$ ipython --no-banner

In [1]: import numpy as np

In [2]: import numpy.linalg as la

In [3]: np.set_printoptions(precision=4, suppress=True, linewidth=160, floatmode="fixed")

In [4]: Q, _ = la.qr(np.array([[0.6, -1.9, -0.7, -2.1, 1.0],
   ...:     [0.6, -0.5, 1.4, 0.0, -0.6],
   ...:     [1.2, -1.1, -0.4, 0.0, -2.3],
   ...:     [-0.5, 0.7, -1.1, -0.1, -0.5],
   ...:     [-1.1, -0.4, -1.6, -0.5, 0.0]]))

In [5]: w = np.array([7, -8, 2, 7, 5])

In [6]: J = Q @ np.diag(w) @ Q.T

In [7]: J
Out[7]: 
array([[-1.5142, -0.1122, -1.3304,  1.9309, -7.0343],
       [-0.1122,  4.1244,  1.4335,  0.8635, -0.4584],
       [-1.3304,  1.4335,  5.2191, -1.4752, -1.2160],
       [ 1.9309,  0.8635, -1.4752,  4.1371,  1.2162],
       [-7.0343, -0.4584, -1.2160,  1.2162,  1.0337]])

In [8]: w, V = la.eig(J)

In [9]: np.round(J @ V[:, 0] - w[0] * V[:, 0], 4) + 0
Out[9]: array([0.0000, 0.0000, 0.0000, 0.0000, 0.0000])

In [10]: np.sort(la.eigvals(J @ J))
Out[10]: array([ 4.0000, 25.0000, 49.0000, 49.0000, 64.0000])

In [11]: round(float(np.prod(w)), 4)
Out[11]: -3920.0

In [12]: np.sort(la.eigvals(la.inv(J)))
Out[12]: array([-0.1250,  0.1429,  0.1429,  0.2000,  0.5000])

In [13]: np.sort(la.eigvals(J.T))
Out[13]: array([-8.0000,  2.0000,  5.0000,  7.0000,  7.0000])

In [14]: M2 = J / la.norm(J, axis=1, keepdims=True)

In [15]: cov = M2 @ M2.T

In [16]: np.round(np.degrees(np.arccos(np.clip(cov[2, 1], -1, 1))), 4)
Out[16]: np.float64(60.8993)

In [17]: np.argwhere(np.triu(np.abs(cov) > 0.95, 1))
Out[17]: array([], shape=(0, 2), dtype=int64)

In [18]: la.norm(M2, axis=1)
Out[18]: array([1.0000, 1.0000, 1.0000, 1.0000, 1.0000])

In [19]: cov
Out[19]: 
array([[ 1.0000,  0.0795,  0.0138, -0.0427,  0.1334],
       [ 0.0795,  1.0000,  0.4863,  0.1887, -0.0692],
       [ 0.0138,  0.4863,  1.0000, -0.5611, -0.0161],
       [-0.0427,  0.1887, -0.5611,  1.0000, -0.1601],
       [ 0.1334, -0.0692, -0.0161, -0.1601,  1.0000]])

In [20]: (np.abs(cov) > 0.9).astype(int)
Out[20]: 
array([[1, 0, 0, 0, 0],
       [0, 1, 0, 0, 0],
       [0, 0, 1, 0, 0],
       [0, 0, 0, 1, 0],
       [0, 0, 0, 0, 1]])

In [21]: round(np.abs(la.eigvals(J)).max(), 4)
Out[21]: np.float64(8.0)

In [22]: J.inv()
Traceback (most recent call last):
  Cell In[22], line 1
    J.inv()
AttributeError: 'numpy.ndarray' object has no attribute 'inv'


In [23]: round(float(la.det(J)), 4)
Out[23]: -3920.0

In [24]: vec = np.array([3, -3, 0, -1, 1])

In [25]: y = J @ vec

In [26]: y
Out[26]: array([-13.1714, -14.0314,  -8.0324,   0.2814, -19.9102])

In [27]: np.round(la.solve(J, y), 4) + 0
Out[27]: array([ 3.0000, -3.0000,  0.0000, -1.0000,  1.0000])

In [28]: la.solve(J, y + J[:, 2])
Out[28]: array([ 3.0000, -3.0000,  1.0000, -1.0000,  1.0000])

In [29]: M = np.load("w.npy")

In [30]: M
Out[30]: 
array([[4.0000, 3.0000, 0.0000],
       [3.0000, 8.0000, 3.0000],
       [0.0000, 3.0000, 6.0000]])

In [31]: vec = np.array([-3, 0, 1])

In [32]: y = M @ vec

In [33]: y
Out[33]: array([-12.0000,  -6.0000,   6.0000])

In [34]: la.solve(M, 3 * y)
Out[34]: array([-9.0000,  0.0000,  3.0000])

In [35]: rng = np.random.default_rng(68092)

In [36]: M2 = M + rng.integers(-2, 3, (3, 2)) @ rng.integers(-2, 3, (2, 3))

In [37]: M2
Out[37]: 
array([[10.0000, -5.0000, -4.0000],
       [ 3.0000,  8.0000,  3.0000],
       [ 2.0000,  1.0000,  6.0000]])

In [38]: M2 - M
Out[38]: 
array([[ 6.0000, -8.0000, -4.0000],
       [ 0.0000,  0.0000,  0.0000],
       [ 2.0000, -2.0000,  0.0000]])

In [39]: la.svd(M2 - M, compute_uv=False)
Out[39]: array([11.0828,  1.0828,  0.0000])

In [40]: la.matrix_rank(M2 - M, tol=1e-8)
Out[40]: np.int64(2)

In [41]: np.abs(M2 - M).sum(axis=1)
Out[41]: array([18.0000,  0.0000,  4.0000])

In [42]: t = np.deg2rad(72)

In [43]: mat = np.eye(4)

In [44]: mat[np.ix_([0, 3], [0, 3])] = [[np.cos(t), -np.sin(t)], [np.sin(t), np.cos(t)]]

In [45]: mat
Out[45]: 
array([[ 0.3090,  0.0000,  0.0000, -0.9511],
       [ 0.0000,  1.0000,  0.0000,  0.0000],
       [ 0.0000,  0.0000,  1.0000,  0.0000],
       [ 0.9511,  0.0000,  0.0000,  0.3090]])

In [46]: proj = np.triu(np.array([[9, 7, 4, 8], [5, 4, 0, 9], [3, 3, 8, 3], [0, 6, 0, 8]]), 1) + np.eye(4)

In [47]: M2 = proj @ mat @ la.inv(proj)

In [48]: proj @ mat - mat @ proj
Out[48]: 
array([[ 7.6085,  4.8369,  2.7639,  0.0000],
       [ 8.5595,  0.0000,  0.0000, -6.2188],
       [ 2.8532,  0.0000,  0.0000, -2.0729],
       [ 0.0000, -6.6574, -3.8042, -7.6085]])

In [49]: round(float(la.det(M2)), 4)
Out[49]: 1.0

In [50]: idx = rng.permutation(4)

In [51]: M2 = mat[:, idx] * rng.choice([-1, 1], 4)

In [52]: M2
Out[52]: 
array([[-0.3090,  0.0000, -0.9511,  0.0000],
       [-0.0000,  0.0000,  0.0000,  1.0000],
       [-0.0000,  1.0000,  0.0000,  0.0000],
       [-0.9511,  0.0000,  0.3090,  0.0000]])

In [53]: left, _, Vt = la.svd(mat.T @ M2)

In [54]: np.round(la.lstsq(mat, M2)[0], 4) + 0
Out[54]: 
array([[-1.0000,  0.0000,  0.0000,  0.0000],
       [ 0.0000,  0.0000,  0.0000,  1.0000],
       [ 0.0000,  1.0000,  0.0000,  0.0000],
       [ 0.0000,  0.0000,  1.0000,  0.0000]])

In [55]: m1 = np.load("x.npy")

In [56]: m1
Out[56]: 
array([[-0.1558, -0.5074, -0.8475],
       [-0.0519, -0.8526,  0.5200],
       [-0.9864,  0.1250,  0.1065]])

In [57]: w1 = np.array([[-5, 6, 3, -2, -2, -5],
    ...:     [9, -9, -4, -7, 6, 1],
    ...:     [1, 4, -3, -7, -7, -4]])

In [58]: beta = np.array([1, 1, 0, -2, 2, 1])

In [59]: act = np.maximum(m1 @ w1 + beta, 0)

In [60]: (act > 0).mean(axis=0)
Out[60]: array([0.3333, 0.6667, 0.6667, 0.6667, 0.6667, 0.6667])

In [61]: (act > 0).astype(int)
Out[61]: 
array([[0, 1, 1, 1, 1, 1],
       [0, 1, 1, 1, 0, 0],
       [1, 0, 0, 0, 1, 1]])

In [62]: act
Out[62]: 
array([[ 0.0000,  1.2420,  4.1049,  7.7959,  5.1998,  4.6615],
       [ 0.0000, 10.4418,  1.6947,  0.4322,  0.0000,  0.0000],
       [ 7.1635,  0.0000,  0.0000,  0.0000,  3.9776,  5.6313]])

In [63]: la.matrix_rank(act)
Out[63]: np.int64(3)

In [64]: C = np.array([[1, 2, 2], [1, 0, 0], [2, 0, 1], [0, 2, 1], [2, 0, 2], [2, 1, 0]])

In [65]: act @ C
Out[65]: 
array([[29.1742, 20.2533, 22.3004],
       [13.8313,  0.8644,  2.1269],
       [26.3814, 19.9583, 22.2823]])

In [66]: w1 @ C
Out[66]: 
array([[ -7, -19, -13],
       [  6,   5,  19],
       [-23, -16, -22]])

In [67]: f = np.array([-2, 2, -1])

In [68]: M2 = m1 + np.outer(f, np.eye(3)[2])

In [69]: la.matrix_rank(M2 - m1)
Out[69]: np.int64(1)

In [70]: np.round(la.det(M2) / la.det(m1), 4), round(float(1 + la.solve(m1, f)[2]), 4)
Out[70]: (np.float64(3.6285), 3.6285)

In [71]: la.matrix_rank(la.inv(M2) - la.inv(m1), tol=1e-8)
Out[71]: np.int64(1)

In [72]: M2 = la.invert(m1)
Traceback (most recent call last):
  Cell In[72], line 1
    M2 = la.invert(m1)
AttributeError: module 'numpy.linalg' has no attribute 'invert'


In [73]: M2 = la.inv(m1)

In [74]: round(float(la.cond(m1)), 4)
Out[74]: 1.0

In [75]: la.det(m1) * M2
Out[75]: 
array([[-0.1558, -0.0519, -0.9864],
       [-0.5074, -0.8526,  0.1250],
       [-0.8475,  0.5200,  0.1065]])

In [76]: np.allclose(M2, m1.T)
Out[76]: True

In [77]: round(float(la.slogdet(m1)[0]), 4)
Out[77]: 1.0

In [78]: round(la.det(m1[::-1]), 4)
Out[78]: np.float64(-1.0)

In [79]: np.round(np.einsum("ij,ji->", m1, m1), 4)
Out[79]: np.float64(2.6172)

In [80]: np.round(np.einsum("ii->", m1), 4)
Out[80]: np.float64(-0.9019)

In [81]: E = np.loadtxt("out6.csv", delimiter=",")

In [82]: E
Out[82]: 
array([[3.3000, 3.0000, 1.0000, 3.0000, 0.0000],
       [0.0000, 3.3000, 1.0000, 0.0000, 2.0000],
       [1.0000, 2.0000, 1.3000, 2.0000, 1.0000],
       [2.0000, 1.0000, 3.0000, 1.3000, 3.0000],
       [3.0000, 3.0000, 1.0000, 3.0000, 0.3000]])

In [83]: np.einsum("ij,ji->", E, E)
Out[83]: np.float64(87.25)

In [84]: np.einsum("ii->", E)
Out[84]: np.float64(9.5)

In [85]: round(la.det(E[::-1]), 4)
Out[85]: np.float64(-8.6358)

In [86]: w, V = la.eig(E)

In [87]: np.sort(la.eigvals(E.T))
Out[87]: array([-2.4804,  0.3000,  0.5331,  2.5247,  8.6226])

In [88]: np.sort(la.eigvals(E @ E))
Out[88]: array([ 0.0900,  0.2842,  6.1524,  6.3741, 74.3493])

In [89]: np.round(E @ V[:, 0] - w[0] * V[:, 0], 4) + 0
Out[89]: array([0.0000, 0.0000, 0.0000, 0.0000, 0.0000])

In [90]: np.sort(la.eigvals(la.inv(E)))
Out[90]: array([-0.4032,  0.1160,  0.3961,  1.8758,  3.3333])

In [91]: w
Out[91]: array([ 8.6226, -2.4804,  0.3000,  0.5331,  2.5247])

In [92]: f = np.array([1, 2, 2, 3]) + 0.5

In [93]: data = np.eye(4) - 2 * np.outer(f, f) / (f @ f)

In [94]: data
Out[94]: 
array([[ 0.8333, -0.2778, -0.2778, -0.3889],
       [-0.2778,  0.5370, -0.4630, -0.6481],
       [-0.2778, -0.4630,  0.5370, -0.6481],
       [-0.3889, -0.6481, -0.6481,  0.0926]])

In [95]: # symmetric

In [96]: vec = np.array([-9, 1, 0, 0])

In [97]: y = data @ vec

In [98]: y
Out[98]: array([-7.7778,  3.0370,  2.0370,  2.8519])

In [99]: np.round(la.solve(data, y + data[:, 1]), 4) + 0
Out[99]: array([-9.0000,  2.0000,  0.0000,  0.0000])

In [100]: np.round(la.solve(data, 2 * y), 4) + 0
Out[100]: array([-18.0000,   2.0000,   0.0000,   0.0000])

In [101]: idx = rng.permutation(4)

In [102]: M2 = data[:, idx] * rng.choice([-1, 1], 4)

In [103]: M2
Out[103]: 
array([[-0.3889, -0.2778,  0.8333,  0.2778],
       [-0.6481,  0.5370, -0.2778,  0.4630],
       [-0.6481, -0.4630, -0.2778, -0.5370],
       [ 0.0926, -0.6481, -0.3889,  0.6481]])

In [104]: left, _, Vt = la.svd(data.T @ M2)

In [105]: idx
Out[105]: array([3, 1, 0, 2])

In [106]: np.round(la.lstsq(data, M2)[0], 4) + 0
Out[106]: 
array([[ 0.0000,  0.0000,  1.0000,  0.0000],
       [ 0.0000,  1.0000,  0.0000,  0.0000],
       [ 0.0000,  0.0000,  0.0000, -1.0000],
       [ 1.0000,  0.0000,  0.0000,  0.0000]])

In [107]: np.round(left @ Vt, 4) + 0
Out[107]: 
array([[ 0.0000,  0.0000,  1.0000,  0.0000],
       [ 0.0000,  1.0000,  0.0000,  0.0000],
       [ 0.0000,  0.0000,  0.0000, -1.0000],
       [ 1.0000,  0.0000,  0.0000,  0.0000]])

In [108]: vec = np.array([-9, -6, 0, -1])

In [109]: round(la.det(M2), 4)
Out[109]: np.float64(1.0)

In [110]: la.inv(M2)
Out[110]: 
array([[-0.3889, -0.6481, -0.6481,  0.0926],
       [-0.2778,  0.5370, -0.4630, -0.6481],
       [ 0.8333, -0.2778, -0.2778, -0.3889],
       [ 0.2778,  0.4630, -0.5370,  0.6481]])

In [111]: 4 - la.matrix_rank(M2 - np.eye(4), tol=1e-8)
Out[111]: np.int64(0)

In [112]: arr = np.load("test0.npy")

In [113]: arr
Out[113]: 
array([[ 0,  2, -1, -2],
       [-2,  0, -1, -2],
       [ 1,  1,  0, -1],
       [ 2,  2,  1,  0]])

In [114]: M2 = la.inv(arr)

In [115]: np.round(la.slogdet(arr)[0], 4)
Out[115]: np.float64(1.0)

In [116]: la.inv(M2)
Out[116]: 
array([[-0.0000,  2.0000, -1.0000, -2.0000],
       [-2.0000,  0.0000, -1.0000, -2.0000],
       [ 1.0000,  1.0000, -0.0000, -1.0000],
       [ 2.0000,  2.0000,  1.0000,  0.0000]])

In [117]: np.allclose(M2, arr.T)
Out[117]: False

In [118]: round(la.det(arr) * la.det(M2), 4)
Out[118]: np.float64(1.0)

In [119]: np.round(la.cond(arr), 4)
Out[119]: np.float64(7.3642)

In [120]: la.det(arr) * M2
Out[120]: 
array([[-0.0000, -2.0000,  4.0000, -2.0000],
       [ 2.0000,  0.0000, -4.0000,  2.0000],
       [-4.0000,  4.0000,  0.0000,  4.0000],
       [ 2.0000, -2.0000, -4.0000, -0.0000]])

In [121]: M2
Out[121]: 
array([[-0.0000, -0.5000,  1.0000, -0.5000],
       [ 0.5000,  0.0000, -1.0000,  0.5000],
       [-1.0000,  1.0000,  0.0000,  1.0000],
       [ 0.5000, -0.5000, -1.0000, -0.0000]])

In [122]: t3 = np.stack([arr, -2 * arr, arr[::-1]])

In [123]: la.norm(t3, axis=(1, 2))
Out[123]: array([ 5.4772, 10.9545,  5.4772])

In [124]: la.matrix_rank(t3.reshape(3, -1))
Out[124]: np.int64(2)

In [125]: (t3 @ arr.T).shape
Out[125]: (3, 4, 4)

In [126]: la.det(t3)
Out[126]: array([ 4.0000, 64.0000,  4.0000])

In [127]: f = np.array([-2, -1])

In [128]: np.correlate(arr[1], arr[2], "full")
Out[128]: array([ 2,  0, -1,  0, -1, -3, -2])

In [129]: np.cross(arr[1, :3], arr[2, :3])
Out[129]: array([ 1, -1, -2])

In [130]: vec = np.array([0, 5, 5, 0])

In [131]: round(float(la.det(arr)), 4)
Out[131]: 4.0

In [132]: np.round(la.eigvals(arr).real, 4) + 0
Out[132]: array([0.0000, 0.0000, 0.0000, 0.0000])

In [133]: Q = la.solve(np.eye(4) - arr, np.eye(4) + arr)

In [134]: np.round(Q @ Q.T, 4) + 0
Out[134]: 
array([[1.0000, 0.0000, 0.0000, 0.0000],
       [0.0000, 1.0000, 0.0000, 0.0000],
       [0.0000, 0.0000, 1.0000, 0.0000],
       [0.0000, 0.0000, 0.0000, 1.0000]])

In [135]: A = np.load("mat.npy")

In [136]: A
Out[136]: 
array([[-1,  2,  1, -1],
       [ 0,  2, -2,  0],
       [ 0, -2,  2,  0],
       [-2,  0, -2, -2],
       [-1,  0,  3, -1]])

In [137]: left, sig, Vt = la.svd(A)

In [138]: sig.round(4) + 0
Out[138]: array([4.9925, 3.6638, 2.7661, 0.0000])

In [139]: M2 = left[:, :3] @ np.diag(sig[:3]) @ Vt[:3]

In [140]: np.round(la.norm(A - M2, 2), 4), np.round(sig[3], 4)
Out[140]: (np.float64(0.0), np.float64(0.0))

In [141]: M2.round(4) + 0
Out[141]: 
array([[-1.0000,  2.0000,  1.0000, -1.0000],
       [ 0.0000,  2.0000, -2.0000,  0.0000],
       [ 0.0000, -2.0000,  2.0000,  0.0000],
       [-2.0000,  0.0000, -2.0000, -2.0000],
       [-1.0000,  0.0000,  3.0000, -1.0000]])

In [142]: round(np.abs(A - M2).max(), 4)
Out[142]: np.float64(0.0)

In [143]: la.matrix_rank(A, rtol=0.05)
Out[143]: np.int64(3)

In [144]: round(float(la.norm(A - M2) / la.norm(A)), 4)
Out[144]: 0.0

In [145]: w1 = np.array([[-8, 8, 1, -3, -9, 3],
     ...:     [4, 7, 1, -2, 6, 9],
     ...:     [7, -3, -4, 7, 9, -5],
     ...:     [2, 2, -9, -1, 7, 0]])

In [146]: beta = np.array([1, 3, 1, 2, -1, -3])

In [147]: act = np.maximum(A @ w1 + beta, 0)

In [148]: (act > 0).mean(axis=0)
Out[148]: array([0.6000, 0.4000, 0.6000, 0.6000, 0.6000, 0.6000])

In [149]: act
Out[149]: 
array([[22,  4,  7,  9, 22,  7],
       [ 0, 23, 11,  0,  0, 25],
       [ 7,  0,  0, 20,  5,  0],
       [ 0,  0, 25,  0,  0,  1],
       [28,  0,  0, 27, 28,  0]])

In [150]: (act > 0).astype(int)
Out[150]: 
array([[1, 1, 1, 1, 1, 1],
       [0, 1, 1, 0, 0, 1],
       [1, 0, 0, 1, 1, 0],
       [0, 0, 1, 0, 0, 1],
       [1, 0, 0, 1, 1, 0]])

In [151]: C = np.array([[0, -3, -2],
     ...:     [-3, 2, 3],
     ...:     [3, -2, 3],
     ...:     [3, -1, -3],
     ...:     [0, 3, -3],
     ...:     [1, 0, 3]])

In [152]: w1 @ C
Out[152]: 
array([[-27,  14,  88],
       [-15,  20,  31],
       [ 13,   1, -98],
       [-36,  38, -43]])
